% python3 -q
>>> import numpy as np
>>> import numpy.linalg as la
>>> np.set_printoptions(suppress=True, linewidth=160)
>>> X = np.load("w.npy")
>>> print(X.round(2))
[[ 0.09 -0.27 -0.09]
 [-0.27  0.82  0.27]
 [-0.09  0.27  0.09]]
>>> w1 = np.array([[-2, 0, -2], [-2, 3, 3], [2, -3, -1]])
>>> c = np.array([0, -1, -1])
>>> H = np.maximum(X @ w1 + c, 0)
>>> print(np.round((H > 0).mean(axis=0), 2))
[0.33 0.33 0.33]
>>> print((H > 0).astype(int))
[[1 0 0]
 [0 1 1]
 [0 0 0]]
>>> print(la.matrix_rank(H))
2
>>> basis = np.array([[-2, 4], [-4, 1], [-4, 1]])
>>> print(np.round(H @ basis, 2))
[[-0.36  0.73]
 [-9.45  2.36]
 [ 0.    0.  ]]
>>> print(w1 @ basis)
[[ 12 -10]
 [-20  -2]
 [ 12   4]]
>>> left, sigma, Vt = la.svd(X)
>>> print(np.argmax(sigma[:-1] / (sigma[1:] + 1e-6)) + 1)
1
>>> B = left[:, :1] @ np.diag(sigma[:1]) @ Vt[:1]
>>> print(np.round(np.abs(X - B).max(), 2))
0.0
>>> print(np.round(la.norm(X - B) / la.norm(X), 2))
0.0
>>> print(B.round(2))
[[ 0.09 -0.27 -0.09]
 [-0.27  0.82  0.27]
 [-0.09  0.27  0.09]]
>>> B = X / la.norm(X, axis=1, keepdims=True)
>>> gram = B @ B.T
>>> print((np.abs(gram) > 0.9).astype(int))
[[1 1 1]
 [1 1 1]
 [1 1 1]]
>>> proj = np.triu(np.array([[1, 1, 1], [0, 0, 1], [0, 1, 0]]), 1) + np.eye(3)
>>> B = proj @ X @ la.inv(proj)
>>> print(B.round(2))
[[-0.27  1.09 -0.55]
 [-0.36  1.45 -0.73]
 [-0.09  0.36 -0.18]]
>>> print(np.trace(B), np.trace(X))
1.0 1.0
>>> print(round(float(la.det(B)), 2))
0.0
>>> E = np.loadtxt("a.csv", delimiter=",")
>>> print(E)
[[133. -83. -43.]
 [-83.  71.  -1.]
 [-43.  -1.  75.]]
>>> evals, evecs = la.eigh(E)
>>> x0 = np.array([2, -3, 3])
>>> print(np.round(evecs * np.abs(evals) @ evecs.T, 2))
[[133. -83. -43.]
 [-83.  71.  -1.]
 [-43.  -1.  75.]]
>>> print(np.round(evecs * np.sqrt(evals) @ evecs.T, 2))
[[ 9.95 -5.19 -2.66]
 [-5.19  6.56 -1.  ]
 [-2.66 -1.    8.18]]
>>> print((np.sign(evecs[:, -1].round(6)) == np.sign(evecs[0, -1].round(6))).astype(int))
[1 0 0]
>>> arr = np.load("block3.npy")
>>> print(arr)
[[3 0]
 [1 1]
 [3 0]]
>>> B = np.c_[arr[:, :1] @ np.array([[6]]), np.array([-2, 3, 2])]
>>> print(B)
[[18 -2]
 [ 6  3]
 [18  2]]
>>> print(np.round(la.norm(la.qr(arr)[0].T @ B, axis=0) ** 2 / ((B ** 2).sum(axis=0) + 1e-12), 2))
[1.   0.53]
>>> print(np.round(la.norm(B - arr @ la.lstsq(arr, B)[0], axis=0), 2) + 0)
[0.   2.83]
>>> print(np.round(la.lstsq(arr, B[:, 0])[0], 2) + 0)
[6. 0.]
>>> W0 = np.load("sample7.npy")
>>> print(W0.round(2))
[[-0.47 -0.88 -0.1 ]
 [-0.88  0.47 -0.06]
 [-0.1  -0.06  0.99]]
>>> print(round(la.eigvalsh(W0).min(), 2))
-1.0
>>> print(np.round(la.matrix_power(W0, 4), 2) + 0)
[[1. 0. 0.]
 [0. 1. 0.]
 [0. 0. 1.]]
>>> print(round(float(np.abs(la.eigvals(W0)).max()), 2))
1.0
>>> print(np.round((W0 + W0.T) / 2, 2))
[[-0.47 -0.88 -0.1 ]
 [-0.88  0.47 -0.06]
 [-0.1  -0.06  0.99]]
>>> print((W0 - W0.T) / 2)
[[0. 0. 0.]
 [0. 0. 0.]
 [0. 0. 0.]]
>>> print(np.allclose(W0 @ W0.T, W0.T @ W0))
True
>>> W0.inv()
Traceback (most recent call last):
  File "<python-input-50>", line 1, in <module>
    W0.inv()
    ^^^^^^
AttributeError: 'numpy.ndarray' object has no attribute 'inv'
>>> rng = np.random.default_rng(390621)
>>> labels = rng.permutation(3)
>>> print(labels)
[2 0 1]
>>> B = W0[labels][:, labels]
>>> print(np.round(np.sort(np.abs(la.eigvals(B))), 2))
[1. 1. 1.]
>>> print(np.trace(B))
1.0
>>> print(B.round(2))
[[ 0.99 -0.1  -0.06]
 [-0.1  -0.47 -0.88]
 [-0.06 -0.88  0.47]]
